% python3 -q
>>> import numpy as np
>>> from numpy import linalg as LA
>>> np.set_printoptions(suppress=True, linewidth=140)
>>> m1 = np.load("arr.npy")
>>> m1.round(1)
array([[0.5, 0. , 0.5],
       [0.3, 0.6, 0.1],
       [0.2, 0.2, 0.5]])
>>> # a transition matrix
>>> M2 = LA.inv(m1)
>>> round(float(LA.cond(m1)), 1)
5.7
>>> round(float(LA.slogdet(m1)[0]), 1)
1.0
>>> M2.round(1)
array([[ 2.8,  1.4, -3.2],
       [-1.2,  1.4,  0.8],
       [-0.8, -1.4,  3.2]])
>>> np.allclose(M2, m1.T)
False
>>> round(LA.det(m1) * LA.det(M2), 1)
np.float64(1.0)
>>> np.round(LA.inv(M2), 1) + 0
array([[0.5, 0. , 0.5],
       [0.3, 0.6, 0.1],
       [0.3, 0.3, 0.5]])
>>> np.round(m1 @ M2, 1) + 0
array([[1., 0., 0.],
       [0., 1., 0.],
       [0., 0., 1.]])
>>> rng = np.random.default_rng(9988)
>>> M2 = m1 + rng.integers(-2, 3, (3, 2)) @ rng.integers(-2, 3, (2, 3))
>>> M2.round(1)
array([[-1.5,  2. ,  2.5],
       [-0.7,  1.6,  0.1],
       [-5.8,  6.2,  4.5]])
>>> np.abs(M2 - m1).sum(axis=1)
array([ 6.,  2., 16.])
>>> LA.matrix_rank(M2 - m1, tol=1e-8)
np.int64(2)
>>> lab = rng.permutation(3)
>>> lab
array([2, 1, 0])
>>> M2 = m1[lab][:, lab]
>>> np.round(LA.det(M2), 1), round(LA.det(m1[lab]), 1)
(np.float64(0.1), np.float64(-0.1))
>>> M2.round(1)
array([[0.5, 0.2, 0.2],
       [0.1, 0.6, 0.3],
       [0.5, 0. , 0.5]])
>>> np.allclose(M2, m1)
False
>>> np.round(np.sort(np.abs(LA.eigvals(M2))), 1)
array([0.3, 0.3, 1. ])
>>> round(float(np.trace(M2)), 1)
1.6
>>> np.round(np.diag(M2), 1)
array([0.5, 0.6, 0.5])
>>> np.round(M2 @ np.ones(3), 1)
array([1., 1., 1.])
>>> np.round(np.sort(np.abs(LA.eigvals(M2)))[::-1], 1)
array([1. , 0.3, 0.3])
>>> np.round(LA.matrix_power(M2, 2), 1)
array([[0.4, 0.3, 0.3],
       [0.3, 0.4, 0.3],
       [0.5, 0.1, 0.4]])
>>> np.round(M2.sum(axis=1), 1)
array([1., 1., 1.])
>>> p = np.eye(3)[1]
>>> for _ in range(7):
...     p = p @ M2
...     print(p.round(1))
... 
[0.1 0.6 0.3]
[0.3 0.4 0.3]
[0.4 0.3 0.3]
[0.4 0.3 0.3]
[0.4 0.2 0.3]
[0.4 0.2 0.3]
[0.4 0.2 0.3]
>>> A = np.load("case8.npy")
>>> A.round(1)
array([[ 0.9,  0. ,  0. ,  0.5],
       [ 0. ,  1. ,  0. ,  0. ],
       [ 0. ,  0. ,  1. ,  0. ],
       [-0.5,  0. ,  0. ,  0.9]])
>>> # orthonormal columns
>>> r0 = np.array([3, 0, 3])
>>> np.round(np.correlate(A[3], A[0], "full"), 1)
array([-0.2,  0. ,  0. ,  0. ,  0. ,  0. ,  0.8])
>>> np.round(np.polyval(r0, A[3]), 1)
array([3.8, 3. , 3. , 5.2])
>>> sv = 20 * 0.5 ** np.arange(3)
>>> K = rng.normal(size=(18, 3)) * rng.permutation(sv)
>>> K.round(1) + 0
array([[  3.6,  -6.9, -36. ],
       [  1.1,   7.3,  -6.6],
       [  8.1,  11.3,  15.8],
       [-21.3,  -2.8,  -3.6],
       [-11. ,  -6.3,  35.7],
       [ 19.1,  -5.5,   2.2],
       [  1.4,   2.1,  12.4],
       [ 19.1,  -2. , -14.3],
       [-13.3,   1.3, -54.1],
       [  0. ,   6.1, -32.4],
       [  5.5,  -2.2,  15.1],
       [ 12.3,  -4.8,   9.4],
       [ 13.5,   2.5,  34.6],
       [  8.7,   7.6,  -7.6],
       [ 11.4,   1.9,  10.3],
       [  6.5,   1.5,   3.4],
       [  4.9,  -9.4,  50.2],
       [  0.9,   6.6, -22.9]])
>>> lab = K[:, 1] > np.median(K[:, 1])
>>> r0 = K[lab].mean(axis=0) - K[~lab].mean(axis=0)
>>> r0.round(1)
array([3.6, 9.5, 0.3])
>>> round(float((((K - K.mean(axis=0)) @ r0 > 0) == lab).mean()), 1)
0.9
>>> ((K - K.mean(axis=0)) @ r0 > 0).astype(int)
array([0, 1, 1, 0, 0, 0, 1, 1, 0, 1, 0, 0, 1, 1, 1, 1, 0, 1])
>>> J = np.load("test4.npy")
>>> J
array([[20,  9,  4],
       [14,  6,  3],
       [ 2,  0,  1],
       [20,  9,  4],
       [ 8,  3,  2],
       [14,  6,  3],
       [ 2,  0,  1],
       [ 8,  3,  2],
       [ 8,  3,  2],
       [ 8,  3,  2],
       [20,  9,  4],
       [ 2,  0,  1],
       [ 8,  3,  2],
       [14,  6,  3],
       [ 8,  3,  2],
       [14,  6,  3],
       [20,  9,  4],
       [20,  9,  4],
       [14,  6,  3],
       [ 2,  0,  1],
       [14,  6,  3]])
>>> lab = J[:, 0] > np.median(J[:, 0])
>>> r0 = J[lab].mean(axis=0) - J[~lab].mean(axis=0)
>>> ((J - J.mean(axis=0)) @ r0 > 0).astype(int)
array([1, 1, 0, 1, 0, 1, 0, 0, 0, 0, 1, 0, 0, 1, 0, 1, 1, 1, 1, 0, 1])
>>> lab.astype(int)
array([1, 0, 0, 1, 0, 0, 0, 0, 0, 0, 1, 0, 0, 0, 0, 0, 1, 1, 0, 0, 0])
>>> cen = J - J.mean(axis=0)
>>> vecs = LA.svd(cen)[2][:2]
>>> M2 = cen - cen @ vecs.T @ vecs
>>> np.round(np.diag(vecs.T @ vecs), 1)
array([1. , 0.8, 0.2])
>>> np.round(LA.norm(M2) / LA.norm(cen), 1)
np.float64(0.0)
>>> np.round(M2.std(axis=0), 1) + 0
array([0., 0., 0.])
>>> np.argsort(-LA.norm(J, axis=0).round(6), kind="stable")[:3]
array([0, 1, 2])
>>> basis = J[[10, 18]].astype(float)
>>> for _ in range(7):
...     lab = LA.norm(J[:, None] - basis, axis=-1).argmin(axis=1)
...     basis = np.array([J[lab == j].mean(axis=0) for j in range(2)])
... 
>>> lab
array([0, 1, 1, 0, 1, 1, 1, 1, 1, 1, 0, 1, 1, 1, 1, 1, 0, 0, 1, 1, 1])
>>> np.bincount(lab)
array([ 5, 16])
>>> np.abs(basis[1] - basis[0]).argmax()
np.int64(0)
>>> r0 = np.array([1, -1])
>>> np.array([np.convolve(row, r0, "same") for row in J])
array([[ 20, -11,  -5],
       [ 14,  -8,  -3],
       [  2,  -2,   1],
       [ 20, -11,  -5],
       [  8,  -5,  -1],
       [ 14,  -8,  -3],
       [  2,  -2,   1],
       [  8,  -5,  -1],
       [  8,  -5,  -1],
       [  8,  -5,  -1],
       [ 20, -11,  -5],
       [  2,  -2,   1],
       [  8,  -5,  -1],
       [ 14,  -8,  -3],
       [  8,  -5,  -1],
       [ 14,  -8,  -3],
       [ 20, -11,  -5],
       [ 20, -11,  -5],
       [ 14,  -8,  -3],
       [  2,  -2,   1],
       [ 14,  -8,  -3]])
>>> np.convolve(J[16], r0)
array([ 20, -11,  -5,  -4])
>>> np.polyval(r0, J[16])
array([19,  8,  3])
>>> np.cross(J[16, :3], J[1, :3])
array([ 3, -4, -6])
